In [1]: import numpy as np

In [2]: np.set_printoptions(suppress=True, linewidth=120)

In [3]: X = np.load("mat.npy")

In [4]: X
Out[4]: 
array([[ 0.1,  0.8,  2.3, -0.2, -4.2, -1.6, -2.7, -3. ,  1.7],
       [ 1.2, -0.6,  2.7,  1.2, -0.7, -2. , -3.1, -3.6,  3.9],
       [-6.1,  1.3, -2.4, -0.2, -0.4,  0.5,  1.5,  4.2, -0.2],
       [-4.5,  0.5, -2.7,  0.7, -0.8,  0.2,  0.4,  4.8,  0.6],
       [-3.4,  1. , -2.7, -0.6,  1.3,  0.3, -0.1,  6.5,  1.1],
       [ 3. , -0.6,  2.3,  1.1, -2.4, -1.4, -2.2, -3.5,  1.9],
       [-5.1,  1.2, -1.1, -0.4, -0.6, -0.8,  0.2,  5.3,  0.3],
       [ 3.2, -0.3,  1.6,  1.1, -3.9, -1. , -4. , -3.7,  2.1],
       [ 1.8, -0.7,  0.3, -0.7,  1.1,  1.7, -0.7,  0. ,  4.8],
       [ 2. , -0.9,  0.9,  1.1, -2.7, -2.9, -1.9, -0.8,  2.5],
       [ 1.8,  0.8,  1.9,  3.1, -1.1, -1.5, -1.1, -3. ,  1.5],
       [ 1.5, -0.2,  2.3,  0.2, -2. , -1.7, -2.8, -4.7,  1.3],
       [-5.1,  1.3, -2.6, -0.6, -1.3,  1.3, -0.1,  3.9,  0.3],
       [ 1.8, -2.7, -0.5, -3.1, -0.1,  5.5, -2.1, -1.2,  2.6],
       [-4.1,  1.2, -3.1, -2.1,  2.2,  0.1, -0.8,  3.1, -1.8],
       [ 3.4, -1.7,  1.3,  3.7, -0.9, -2.2, -0.2, -3.7,  1.6],
       [ 2. , -2.3, -0.4, -3.7, -0.1,  4.9, -2.4, -1.1,  5.3],
       [-3.9,  1.4, -2.5, -1.4,  0.7,  1.6,  1.2,  5.1, -0.5],
       [-3.2,  0.6, -1.6, -1.4,  0.9,  0.2, -0.1,  3.3,  0.3],
       [ 3.4, -2.1,  0.2, -2.2,  0.3,  4.6,  0.1, -2.3,  4.5],
       [ 0.9, -0.7,  1.9,  1.7, -3. , -1.2, -2.2, -4.4,  1.4],
       [-3.5, -0.2, -1.1, -2.2, -0.4,  1. ,  0.4,  5.5,  0.6],
       [ 0. ,  0.9,  3.7,  2.6, -1.6,  0.1, -2.4, -4.6,  2.2],
       [ 2.5, -1.2, -0.4, -1.6,  0.6,  5.5, -1.7, -1.9,  4.2],
       [ 4.4, -0.3, -2.3, -0.5, -0.4,  3.8, -1.6, -2.1,  4.1],
       [-6.1,  0.1, -1.6, -0.8,  0.6,  0.8, -1.6,  4. , -0.8],
       [ 3.4, -1.7, -1.2, -2.6, -1. ,  5.1, -1.2, -2.2,  4.3]])

In [5]: Ac = (X - X.mean(axis=0)) / X.std(axis=0)

In [6]: np.round(Ac.std(axis=0), 1)
Out[6]: array([1., 1., 1., 1., 1., 1., 1., 1., 1.])

In [7]: np.argwhere(np.abs(Ac) > 2)
Out[7]: 
array([[ 0,  4],
       [ 7,  4],
       [ 7,  6],
       [13,  1],
       [15,  3]])

In [8]: b = np.linalg.lstsq(np.delete(Ac, 6, axis=1), Ac[:, 6])[0]

In [9]: np.abs(b).argmax()
Out[9]: np.int64(6)

In [10]: D = np.linalg.norm(X[:, None] - X[None], axis=-1)

In [11]: D.mean(axis=1).argmax()
Out[11]: np.int64(2)

In [12]: np.unravel_index(D.round(6).argmax(), D.shape)
Out[12]: (np.int64(2), np.int64(7))

In [13]: D[3].round(6).argsort(kind="stable")[:4]
Out[13]: array([ 3, 12,  6,  2])

In [14]: D.shape
Out[14]: (27, 27)

In [15]: idx = X[:, 2] > np.median(X[:, 2])

In [16]: f = X[idx].mean(axis=0) - X[~idx].mean(axis=0)

In [17]: ((X - X.mean(axis=0)) @ f > 0).astype(int)
Out[17]: array([1, 1, 0, 0, 0, 1, 0, 1, 1, 1, 1, 1, 0, 0, 0, 1, 1, 0, 0, 1, 1, 0, 1, 1, 1, 0, 1])

In [18]: np.round((((X - X.mean(axis=0)) @ f > 0) == idx).mean(), 1)
Out[18]: np.float64(0.9)

In [19]: idx.astype(int)
Out[19]: array([1, 1, 0, 0, 0, 1, 0, 1, 1, 1, 1, 1, 0, 0, 0, 1, 0, 0, 0, 1, 1, 0, 1, 0, 0, 0, 0])

In [20]: f.round(1)
Out[20]: array([ 3.9, -0.5,  3.5,  2.4, -1.8, -2.8, -1.4, -5.6,  1.1])
